$ python3 -q
>>> import numpy as np
>>> from numpy import linalg as LA
>>> np.set_printoptions(suppress=True, linewidth=140)
>>> mat = np.loadtxt("out12.csv", delimiter=",")
>>> mat
array([[0., 0., 0., 0., 0., 0., 0., 0., 1., 0., 0.],
       [0., 0., 1., 0., 0., 0., 0., 0., 0., 0., 0.],
       [0., 0., 0., 0., 0., 1., 0., 0., 0., 0., 0.],
       [0., 0., 0., 0., 0., 0., 0., 0., 0., 1., 0.],
       [0., 0., 0., 0., 0., 0., 0., 1., 0., 0., 0.],
       [0., 0., 0., 1., 0., 0., 0., 0., 0., 0., 0.],
       [0., 0., 0., 0., 0., 0., 0., 0., 0., 0., 1.],
       [1., 0., 0., 0., 0., 0., 0., 0., 0., 0., 0.],
       [0., 1., 0., 0., 0., 0., 0., 0., 0., 0., 0.],
       [0., 0., 0., 0., 0., 0., 1., 0., 0., 0., 0.],
       [0., 0., 0., 0., 1., 0., 0., 0., 0., 0., 0.]])
>>> mat @ np.ones(11)
array([1., 1., 1., 1., 1., 1., 1., 1., 1., 1., 1.])
>>> np.round(np.sort(np.abs(LA.eigvals(mat)))[::-1], 4)
array([1., 1., 1., 1., 1., 1., 1., 1., 1., 1., 1.])
>>> mat.sum(axis=1)
array([1., 1., 1., 1., 1., 1., 1., 1., 1., 1., 1.])
>>> np.round(LA.matrix_power(mat, 2), 4)
array([[0., 1., 0., 0., 0., 0., 0., 0., 0., 0., 0.],
       [0., 0., 0., 0., 0., 1., 0., 0., 0., 0., 0.],
       [0., 0., 0., 1., 0., 0., 0., 0., 0., 0., 0.],
       [0., 0., 0., 0., 0., 0., 1., 0., 0., 0., 0.],
       [1., 0., 0., 0., 0., 0., 0., 0., 0., 0., 0.],
       [0., 0., 0., 0., 0., 0., 0., 0., 0., 1., 0.],
       [0., 0., 0., 0., 1., 0., 0., 0., 0., 0., 0.],
       [0., 0., 0., 0., 0., 0., 0., 0., 1., 0., 0.],
       [0., 0., 1., 0., 0., 0., 0., 0., 0., 0., 0.],
       [0., 0., 0., 0., 0., 0., 0., 0., 0., 0., 1.],
       [0., 0., 0., 0., 0., 0., 0., 1., 0., 0., 0.]])
>>> pr = np.eye(11)[6]
>>> for _ in range(6):
...     pr = pr @ mat
...     print(pr.round(4))
... 
[0. 0. 0. 0. 0. 0. 0. 0. 0. 0. 1.]
[0. 0. 0. 0. 1. 0. 0. 0. 0. 0. 0.]
[0. 0. 0. 0. 0. 0. 0. 1. 0. 0. 0.]
[1. 0. 0. 0. 0. 0. 0. 0. 0. 0. 0.]
[0. 0. 0. 0. 0. 0. 0. 0. 1. 0. 0.]
[0. 1. 0. 0. 0. 0. 0. 0. 0. 0. 0.]
>>> def softmax(z):
...     e = np.exp(z - z.max(axis=-1, keepdims=True))
...     return e / e.sum(axis=-1, keepdims=True)
... 
>>> np.round(softmax(mat[7] + -3), 4)
array([0.2137, 0.0786, 0.0786, 0.0786, 0.0786, 0.0786, 0.0786, 0.0786, 0.0786, 0.0786, 0.0786])
>>> np.round(softmax(mat[7]), 4)
array([0.2137, 0.0786, 0.0786, 0.0786, 0.0786, 0.0786, 0.0786, 0.0786, 0.0786, 0.0786, 0.0786])
>>> scores = mat @ mat.T / np.sqrt(11)
>>> np.round(softmax(scores), 4)
array([[0.1191, 0.0881, 0.0881, 0.0881, 0.0881, 0.0881, 0.0881, 0.0881, 0.0881, 0.0881, 0.0881],
       [0.0881, 0.1191, 0.0881, 0.0881, 0.0881, 0.0881, 0.0881, 0.0881, 0.0881, 0.0881, 0.0881],
       [0.0881, 0.0881, 0.1191, 0.0881, 0.0881, 0.0881, 0.0881, 0.0881, 0.0881, 0.0881, 0.0881],
       [0.0881, 0.0881, 0.0881, 0.1191, 0.0881, 0.0881, 0.0881, 0.0881, 0.0881, 0.0881, 0.0881],
       [0.0881, 0.0881, 0.0881, 0.0881, 0.1191, 0.0881, 0.0881, 0.0881, 0.0881, 0.0881, 0.0881],
       [0.0881, 0.0881, 0.0881, 0.0881, 0.0881, 0.1191, 0.0881, 0.0881, 0.0881, 0.0881, 0.0881],
       [0.0881, 0.0881, 0.0881, 0.0881, 0.0881, 0.0881, 0.1191, 0.0881, 0.0881, 0.0881, 0.0881],
       [0.0881, 0.0881, 0.0881, 0.0881, 0.0881, 0.0881, 0.0881, 0.1191, 0.0881, 0.0881, 0.0881],
       [0.0881, 0.0881, 0.0881, 0.0881, 0.0881, 0.0881, 0.0881, 0.0881, 0.1191, 0.0881, 0.0881],
       [0.0881, 0.0881, 0.0881, 0.0881, 0.0881, 0.0881, 0.0881, 0.0881, 0.0881, 0.1191, 0.0881],
       [0.0881, 0.0881, 0.0881, 0.0881, 0.0881, 0.0881, 0.0881, 0.0881, 0.0881, 0.0881, 0.1191]])
>>> softmax(scores).round(6).argmax(axis=1)
array([ 0,  1,  2,  3,  4,  5,  6,  7,  8,  9, 10])
>>> x = np.array([2, 2, 2, 2, 0, 0, 1, 2, 1, 0, 2])
>>> np.round(np.sort(np.abs(np.degrees(np.angle(LA.eigvals(mat))))), 4)
array([  0.    ,  32.7273,  32.7273,  65.4545,  65.4545,  98.1818,  98.1818, 130.9091, 130.9091, 163.6364, 163.6364])
>>> 11 - LA.matrix_rank(mat - np.eye(11), tol=1e-8)
np.int64(1)
>>> np.round(LA.inv(mat), 4)
array([[0., 0., 0., 0., 0., 0., 0., 1., 0., 0., 0.],
       [0., 0., 0., 0., 0., 0., 0., 0., 1., 0., 0.],
       [0., 1., 0., 0., 0., 0., 0., 0., 0., 0., 0.],
       [0., 0., 0., 0., 0., 1., 0., 0., 0., 0., 0.],
       [0., 0., 0., 0., 0., 0., 0., 0., 0., 0., 1.],
       [0., 0., 1., 0., 0., 0., 0., 0., 0., 0., 0.],
       [0., 0., 0., 0., 0., 0., 0., 0., 0., 1., 0.],
       [0., 0., 0., 0., 1., 0., 0., 0., 0., 0., 0.],
       [1., 0., 0., 0., 0., 0., 0., 0., 0., 0., 0.],
       [0., 0., 0., 1., 0., 0., 0., 0., 0., 0., 0.],
       [0., 0., 0., 0., 0., 0., 1., 0., 0., 0., 0.]])
>>> mat.T @ (mat @ x)
array([2., 2., 2., 2., 0., 0., 1., 2., 1., 0., 2.])
>>> np.round(np.abs(LA.eigvals(mat)), 4)
array([1., 1., 1., 1., 1., 1., 1., 1., 1., 1., 1.])
>>> round(float(LA.det(mat)), 4)
1.0
>>> np.round(LA.norm(mat, axis=0), 4)
array([1., 1., 1., 1., 1., 1., 1., 1., 1., 1., 1.])
>>> np.round(LA.svd(mat, compute_uv=False), 4)
array([1., 1., 1., 1., 1., 1., 1., 1., 1., 1., 1.])
>>> np.round(LA.pinv(mat), 4)
array([[0., 0., 0., 0., 0., 0., 0., 1., 0., 0., 0.],
       [0., 0., 0., 0., 0., 0., 0., 0., 1., 0., 0.],
       [0., 1., 0., 0., 0., 0., 0., 0., 0., 0., 0.],
       [0., 0., 0., 0., 0., 1., 0., 0., 0., 0., 0.],
       [0., 0., 0., 0., 0., 0., 0., 0., 0., 0., 1.],
       [0., 0., 1., 0., 0., 0., 0., 0., 0., 0., 0.],
       [0., 0., 0., 0., 0., 0., 0., 0., 0., 1., 0.],
       [0., 0., 0., 0., 1., 0., 0., 0., 0., 0., 0.],
       [1., 0., 0., 0., 0., 0., 0., 0., 0., 0., 0.],
       [0., 0., 0., 1., 0., 0., 0., 0., 0., 0., 0.],
       [0., 0., 0., 0., 0., 0., 1., 0., 0., 0., 0.]])
>>> x = np.array([2, 2, 2, 1, 0, 0, 3, 3, 2, 1, 2])
>>> rhs = mat @ x
>>> beta, lr = np.zeros(11), 1 / LA.norm(mat, 2) ** 2
>>> for i in range(3):
...     beta -= lr * mat.T @ (mat @ beta - rhs)
...     if i % 1 == 0: print(i, round(LA.norm(mat @ beta - rhs), 4))
... 
0 0.0
1 0.0
2 0.0
>>> beta
array([2., 2., 2., 1., 0., 0., 3., 3., 2., 1., 2.])
>>> np.round(LA.cond(mat), 4)
np.float64(1.0)
>>> F = np.loadtxt("block7.csv", delimiter=",")
>>> F
array([[19.5845, 24.9176, 21.9904, -0.848 , 17.2037,  8.5926, 20.6755,  7.048 ],
       [21.9444, 23.8373, 24.378 ,  0.9605, 17.2716,  8.5476, 19.5867,  4.9263],
       [19.8329, 23.7499, 23.6287, -1.4181, 19.2276,  9.3274, 21.09  ,  7.126 ],
       [20.9943, 25.0557, 24.8825,  0.4175, 17.7787,  8.4581, 20.4289,  5.7348],
       [21.6813, 23.5186, 23.8963, -0.0266, 17.8765,  8.6567, 22.5687,  6.4002],
       [21.0532, 26.7587, 25.2749,  0.3063, 17.9065,  8.9861, 21.4674,  6.4414],
       [22.5121, 22.6403, 24.0673,  1.5569, 20.2497,  8.6432, 21.7878,  4.6746],
       [19.7621, 24.3922, 21.3704,  2.0218, 18.6883, 11.1715, 21.3091,  6.0497],
       [21.2671, 26.3576, 23.9657,  1.0643, 17.2505,  9.9036, 23.003 ,  7.2429],
       [21.0163, 22.1894, 23.4801,  0.7129, 17.3352,  8.5263, 19.9363,  6.393 ],
       [20.1959, 23.6136, 23.9256,  0.5285, 18.9881,  9.0652, 21.4958,  6.6285],
       [20.791 , 24.6468, 24.512 ,  1.6764, 19.2109,  7.421 , 21.7912,  5.2223],
       [21.1626, 24.875 , 24.3659,  0.0654, 16.5342,  8.7738, 21.4396,  6.4418],
       [18.7757, 25.0469, 24.5022, -1.3449, 17.3546,  9.1844, 20.7298,  6.2245],
       [20.1387, 23.5944, 26.2919,  0.3112, 17.391 ,  8.8575, 20.6199,  6.4798],
       [21.1566, 24.7418, 22.7551,  0.7351, 20.0685,  9.4948, 20.4088,  6.8054],
       [21.4663, 23.651 , 26.9477,  0.604 , 15.9984,  8.0576, 21.5353,  5.7595],
       [22.3236, 23.9337, 24.8642,  0.3973, 16.6949,  9.0573, 19.9516,  4.7868],
       [21.3575, 23.8999, 23.5026,  1.4513, 15.5684,  9.1284, 19.8738,  6.505 ],
       [20.0739, 25.0084, 24.122 , -0.3697, 18.1396,  8.277 , 19.9022,  4.8845],
       [20.5712, 24.3041, 25.3237, -0.8261, 18.1145,  9.5081, 22.5384,  4.62  ],
       [18.5   , 22.9238, 22.5561, -0.7889, 17.9502,  7.0325, 21.8102,  4.8226],
       [21.4798, 22.4061, 23.7068, -1.656 , 18.4996,  8.5292, 21.6136,  6.9247],
       [21.4028, 24.21  , 24.3309,  0.5082, 19.4354,  8.9626, 21.2682,  4.6549],
       [22.5854, 25.711 , 25.624 ,  0.315 , 17.3843,  9.9209, 20.9692,  5.7779],
       [20.8075, 25.0426, 22.8445,  0.9345, 18.9367,  8.2772, 21.2252,  6.9676],
       [20.3242, 24.4824, 24.3275, -1.2049, 17.2003,  9.4129, 21.2931,  6.3429],
       [21.0922, 22.7398, 25.1686, -0.2907, 18.1517,  8.5795, 19.4966,  4.1722],
       [20.8644, 22.156 , 23.9085, -0.336 , 19.5781,  7.2938, 21.7973,  5.4248],
       [19.4625, 24.2382, 24.491 , -0.3102, 18.3344, 10.2698, 21.2003,  5.7319],
       [21.1344, 23.4898, 23.9453, -0.7349, 18.9143, 10.0479, 20.6817,  3.7627],
       [22.2129, 23.1699, 24.3295,  0.4091, 19.0186,  7.3738, 20.9595,  7.1058],
       [21.4699, 24.4018, 24.6237,  0.9638, 17.1705,  9.3158, 19.4831,  7.4068],
       [18.9095, 24.0906, 24.9197,  0.3152, 16.2641,  7.3761, 22.5014,  6.7705],
       [20.2712, 23.1737, 23.1014, -0.7642, 19.2804,  8.4263, 19.041 ,  3.6785],
       [19.7673, 23.0177, 25.6176, -1.4254, 18.2381,  6.467 , 20.0731,  4.9532],
       [21.7787, 24.2877, 22.9671, -1.3033, 18.3972,  9.0879, 20.2655,  6.2303],
       [21.3645, 24.7434, 25.1113, -1.2622, 19.6867,  7.7265, 18.9206,  5.0867]])
>>> rng = np.random.default_rng(447353)
>>> z = rng.permutation(8)
>>> B = F[:, z] * rng.choice([-1, 1], 8)
>>> B
array([[  0.848 ,  24.9176,  -8.5926,  19.5845,  20.6755,  -7.048 ,  21.9904,  17.2037],
       [ -0.9605,  23.8373,  -8.5476,  21.9444,  19.5867,  -4.9263,  24.378 ,  17.2716],
       [  1.4181,  23.7499,  -9.3274,  19.8329,  21.09  ,  -7.126 ,  23.6287,  19.2276],
       [ -0.4175,  25.0557,  -8.4581,  20.9943,  20.4289,  -5.7348,  24.8825,  17.7787],
       [  0.0266,  23.5186,  -8.6567,  21.6813,  22.5687,  -6.4002,  23.8963,  17.8765],
       [ -0.3063,  26.7587,  -8.9861,  21.0532,  21.4674,  -6.4414,  25.2749,  17.9065],
       [ -1.5569,  22.6403,  -8.6432,  22.5121,  21.7878,  -4.6746,  24.0673,  20.2497],
       [ -2.0218,  24.3922, -11.1715,  19.7621,  21.3091,  -6.0497,  21.3704,  18.6883],
       [ -1.0643,  26.3576,  -9.9036,  21.2671,  23.003 ,  -7.2429,  23.9657,  17.2505],
       [ -0.7129,  22.1894,  -8.5263,  21.0163,  19.9363,  -6.393 ,  23.4801,  17.3352],
       [ -0.5285,  23.6136,  -9.0652,  20.1959,  21.4958,  -6.6285,  23.9256,  18.9881],
       [ -1.6764,  24.6468,  -7.421 ,  20.791 ,  21.7912,  -5.2223,  24.512 ,  19.2109],
       [ -0.0654,  24.875 ,  -8.7738,  21.1626,  21.4396,  -6.4418,  24.3659,  16.5342],
       [  1.3449,  25.0469,  -9.1844,  18.7757,  20.7298,  -6.2245,  24.5022,  17.3546],
       [ -0.3112,  23.5944,  -8.8575,  20.1387,  20.6199,  -6.4798,  26.2919,  17.391 ],
       [ -0.7351,  24.7418,  -9.4948,  21.1566,  20.4088,  -6.8054,  22.7551,  20.0685],
       [ -0.604 ,  23.651 ,  -8.0576,  21.4663,  21.5353,  -5.7595,  26.9477,  15.9984],
       [ -0.3973,  23.9337,  -9.0573,  22.3236,  19.9516,  -4.7868,  24.8642,  16.6949],
       [ -1.4513,  23.8999,  -9.1284,  21.3575,  19.8738,  -6.505 ,  23.5026,  15.5684],
       [  0.3697,  25.0084,  -8.277 ,  20.0739,  19.9022,  -4.8845,  24.122 ,  18.1396],
       [  0.8261,  24.3041,  -9.5081,  20.5712,  22.5384,  -4.62  ,  25.3237,  18.1145],
       [  0.7889,  22.9238,  -7.0325,  18.5   ,  21.8102,  -4.8226,  22.5561,  17.9502],
       [  1.656 ,  22.4061,  -8.5292,  21.4798,  21.6136,  -6.9247,  23.7068,  18.4996],
       [ -0.5082,  24.21  ,  -8.9626,  21.4028,  21.2682,  -4.6549,  24.3309,  19.4354],
       [ -0.315 ,  25.711 ,  -9.9209,  22.5854,  20.9692,  -5.7779,  25.624 ,  17.3843],
       [ -0.9345,  25.0426,  -8.2772,  20.8075,  21.2252,  -6.9676,  22.8445,  18.9367],
       [  1.2049,  24.4824,  -9.4129,  20.3242,  21.2931,  -6.3429,  24.3275,  17.2003],
       [  0.2907,  22.7398,  -8.5795,  21.0922,  19.4966,  -4.1722,  25.1686,  18.1517],
       [  0.336 ,  22.156 ,  -7.2938,  20.8644,  21.7973,  -5.4248,  23.9085,  19.5781],
       [  0.3102,  24.2382, -10.2698,  19.4625,  21.2003,  -5.7319,  24.491 ,  18.3344],
       [  0.7349,  23.4898, -10.0479,  21.1344,  20.6817,  -3.7627,  23.9453,  18.9143],
       [ -0.4091,  23.1699,  -7.3738,  22.2129,  20.9595,  -7.1058,  24.3295,  19.0186],
       [ -0.9638,  24.4018,  -9.3158,  21.4699,  19.4831,  -7.4068,  24.6237,  17.1705],
       [ -0.3152,  24.0906,  -7.3761,  18.9095,  22.5014,  -6.7705,  24.9197,  16.2641],
       [  0.7642,  23.1737,  -8.4263,  20.2712,  19.041 ,  -3.6785,  23.1014,  19.2804],
       [  1.4254,  23.0177,  -6.467 ,  19.7673,  20.0731,  -4.9532,  25.6176,  18.2381],
       [  1.3033,  24.2877,  -9.0879,  21.7787,  20.2655,  -6.2303,  22.9671,  18.3972],
       [  1.2622,  24.7434,  -7.7265,  21.3645,  18.9206,  -5.0867,  25.1113,  19.6867]])
>>> Uu, _, Vh = LA.svd(F.T @ B)
>>> z
array([3, 1, 5, 0, 6, 7, 2, 4])
>>> np.round(LA.lstsq(F, B)[0], 4) + 0
array([[ 0.,  0.,  0.,  1.,  0.,  0.,  0.,  0.],
       [ 0.,  1.,  0.,  0.,  0.,  0.,  0.,  0.],
       [ 0.,  0.,  0.,  0.,  0.,  0.,  1.,  0.],
       [-1.,  0.,  0.,  0.,  0.,  0.,  0.,  0.],
       [ 0.,  0.,  0.,  0.,  0.,  0.,  0.,  1.],
       [ 0.,  0., -1.,  0.,  0.,  0.,  0.,  0.],
       [ 0.,  0.,  0.,  0.,  1.,  0.,  0.,  0.],
       [ 0.,  0.,  0.,  0.,  0., -1.,  0.,  0.]])
